$ ipython --no-banner

In [1]: import numpy as np

In [2]: np.set_printoptions(suppress=True, linewidth=140)

In [3]: E = np.load("mat.npy")

In [4]: E
Out[4]: 
array([[ 0, -2,  1,  1],
       [ 2, -3, -2,  2],
       [-3,  1, -3,  0],
       [ 3,  0, -1,  0],
       [ 3, -3, -1,  3]])

In [5]: M2 = np.c_[E[:, :2] @ np.array([[2, 2], [-1, -1]]), np.array([-1, -2, -4, -4, 4])]

In [6]: M2
Out[6]: 
array([[ 2,  2, -1],
       [ 7,  7, -2],
       [-7, -7, -4],
       [ 6,  6, -4],
       [ 9,  9,  4]])

In [7]: np.linalg.matrix_rank(np.c_[E, M2])
Out[7]: np.int64(5)

In [8]: np.round(np.linalg.lstsq(E, M2[:, 0])[0], 2) + 0
Out[8]: array([ 2., -1.,  0.,  0.])

In [9]: np.linalg.matrix_rank(M2)
Out[9]: np.int64(2)

In [10]: U, s, Vh = np.linalg.svd(M2)

In [11]: evecs = Vh[:(s > 1e-8).sum()]

In [12]: rng = np.random.default_rng(9906)

In [13]: x = M2[3] + -2 * M2[2] + rng.integers(2) * np.eye(3)[1]

In [14]: x
Out[14]: array([20., 21.,  4.])

In [15]: np.allclose(evecs.T @ evecs @ x, x)
Out[15]: False

In [16]: np.linalg.matrix_rank(np.vstack([M2, x]))
Out[16]: np.int64(3)

In [17]: np.round(evecs.T @ evecs, 2) + 0
Out[17]: 
array([[0.5, 0.5, 0. ],
       [0.5, 0.5, 0. ],
       [0. , 0. , 1. ]])

In [18]: M2 = E / np.linalg.norm(E, axis=1, keepdims=True)

In [19]: gram = M2 @ M2.T

In [20]: np.argwhere(np.triu(np.abs(gram) > 0.95, 1))
Out[20]: array([], shape=(0, 2), dtype=int64)

In [21]: np.round(np.degrees(np.arccos(np.clip(gram[4, 2], -1, 1))), 2)
Out[21]: np.float64(112.97)

In [22]: (gram - 2 * np.eye(5)).round(6).argmax(axis=1)
Out[22]: array([4, 4, 1, 4, 1])

In [23]: F = np.load("sample12.npy")

In [24]: F.round(2) + 0
Out[24]: 
array([[0.25, 0.43, 0.02],
       [0.43, 0.75, 0.04],
       [0.02, 0.04, 0.  ]])

In [25]: # rank 1

In [26]: t = np.radians(60)

In [27]: r_ = np.eye(3)

In [28]: r_[0, 0] = r_[2, 2] = np.cos(t)

In [29]: r_[0, 2], r_[2, 0] = -np.sin(t), np.sin(t)

In [30]: r_.round(2)
Out[30]: 
array([[ 0.5 ,  0.  , -0.87],
       [ 0.  ,  1.  ,  0.  ],
       [ 0.87,  0.  ,  0.5 ]])

In [31]: M2 = F @ r_.T

In [32]: np.allclose(F @ F.T, M2 @ M2.T)
Out[32]: True

In [33]: np.allclose(np.linalg.norm(F, axis=1), np.linalg.norm(M2, axis=1))
Out[33]: True

In [34]: np.round(r_ @ r_, 2)
Out[34]: 
array([[-0.5 ,  0.  , -0.87],
       [ 0.  ,  1.  ,  0.  ],
       [ 0.87,  0.  , -0.5 ]])

In [35]: np.flatnonzero(np.linalg.matrix_power((r_ != 0) + (r_.T != 0) + np.eye(3), 3)[0])
Out[35]: array([0, 2])

In [36]: vals, evecs = np.linalg.eigh(F)

In [37]: np.round(np.linalg.eigvalsh(F @ F), 2) + 0
Out[37]: array([0., 0., 1.])

In [38]: vals.round(2) + 0
Out[38]: array([0., 0., 1.])

In [39]: np.round(evecs @ np.diag(vals) @ evecs.T, 2) + 0
Out[39]: 
array([[0.25, 0.43, 0.02],
       [0.43, 0.75, 0.04],
       [0.02, 0.04, 0.  ]])

In [40]: np.round(np.linalg.eigvalsh(F + -1 * np.eye(3)), 2) + 0
Out[40]: array([-1., -1.,  0.])

In [41]: round(vals.sum(), 2), np.trace(F)
Out[41]: (np.float64(1.0), np.float64(1.0))

In [42]: np.round(np.linalg.svd(F, compute_uv=False), 2) + 0
Out[42]: array([1., 0., 0.])

In [43]: (vals > 1e-8).sum(), (vals < -1e-8).sum()
Out[43]: (np.int64(1), np.int64(0))

In [44]: x = np.array([2, -2, -2])

In [45]: np.round(F @ F @ x, 2)
Out[45]: array([-0.41, -0.71, -0.04])

In [46]: np.round(np.linalg.eigvalsh(2 * F - np.eye(3)), 2)
Out[46]: array([-1., -1.,  1.])

In [47]: np.round(np.eye(3) - F, 2)
Out[47]: 
array([[ 0.75, -0.43, -0.02],
       [-0.43,  0.25, -0.04],
       [-0.02, -0.04,  1.  ]])

In [48]: A = np.load("out9.npy")

In [49]: A
Out[49]: 
array([[ 3, -1,  1, -3,  1],
       [-1,  2,  0, -3, -1],
       [ 3,  2, -1,  1,  2],
       [ 0, -1, -2, -2, -2],
       [ 0,  0, -1, -1, -1]])

In [50]: t = np.radians(180)

In [51]: r_ = np.eye(5)

In [52]: r_[4, 4] = r_[3, 3] = np.cos(t)

In [53]: r_[4, 3], r_[3, 4] = -np.sin(t), np.sin(t)

In [54]: r_.round(2) + 0
Out[54]: 
array([[ 1.,  0.,  0.,  0.,  0.],
       [ 0.,  1.,  0.,  0.,  0.],
       [ 0.,  0.,  1.,  0.,  0.],
       [ 0.,  0.,  0., -1.,  0.],
       [ 0.,  0.,  0.,  0., -1.]])

In [55]: M2 = A @ r_.T

In [56]: M2.round(2)
Out[56]: 
array([[ 3., -1.,  1.,  3., -1.],
       [-1.,  2.,  0.,  3.,  1.],
       [ 3.,  2., -1., -1., -2.],
       [ 0., -1., -2.,  2.,  2.],
       [ 0.,  0., -1.,  1.,  1.]])

In [57]: round(np.linalg.det(r_), 2), np.trace(r_)
Out[57]: (np.float64(1.0), np.float64(1.0))

In [58]: np.allclose(A @ A.T, M2 @ M2.T)
Out[58]: True

In [59]: np.round(np.linalg.svd(A, compute_uv=False), 2), np.round(np.linalg.svd(M2, compute_uv=False), 2)
Out[59]: (array([5.33, 4.98, 3.18, 2.78, 0.09]), array([5.33, 4.98, 3.18, 2.78, 0.09]))

In [60]: np.abs(M2 - A).max(axis=0)
Out[60]: array([0., 0., 0., 6., 4.])

In [61]: proj = E @ np.linalg.solve(E.T @ E, E.T)

In [62]: np.linalg.matrix_rank(np.eye(5) - proj)
Out[62]: np.int64(1)

In [63]: proj.round(2)
Out[63]: 
array([[ 0.52,  0.27, -0.21, -0.37, -0.02],
       [ 0.27,  0.85,  0.12,  0.21,  0.01],
       [-0.21,  0.12,  0.91, -0.16, -0.01],
       [-0.37,  0.21, -0.16,  0.72, -0.02],
       [-0.02,  0.01, -0.01, -0.02,  1.  ]])

In [64]: np.allclose(proj @ proj, proj)
Out[64]: True

In [65]: np.round(np.linalg.eigvalsh(proj), 2) + 0
Out[65]: array([0., 1., 1., 1., 1.])

In [66]: np.round(proj @ E[:, 2], 2)
Out[66]: array([ 1., -2., -3., -1., -1.])

In [67]: np.round(np.diag(proj), 2)
Out[67]: array([0.52, 0.85, 0.91, 0.72, 1.  ])
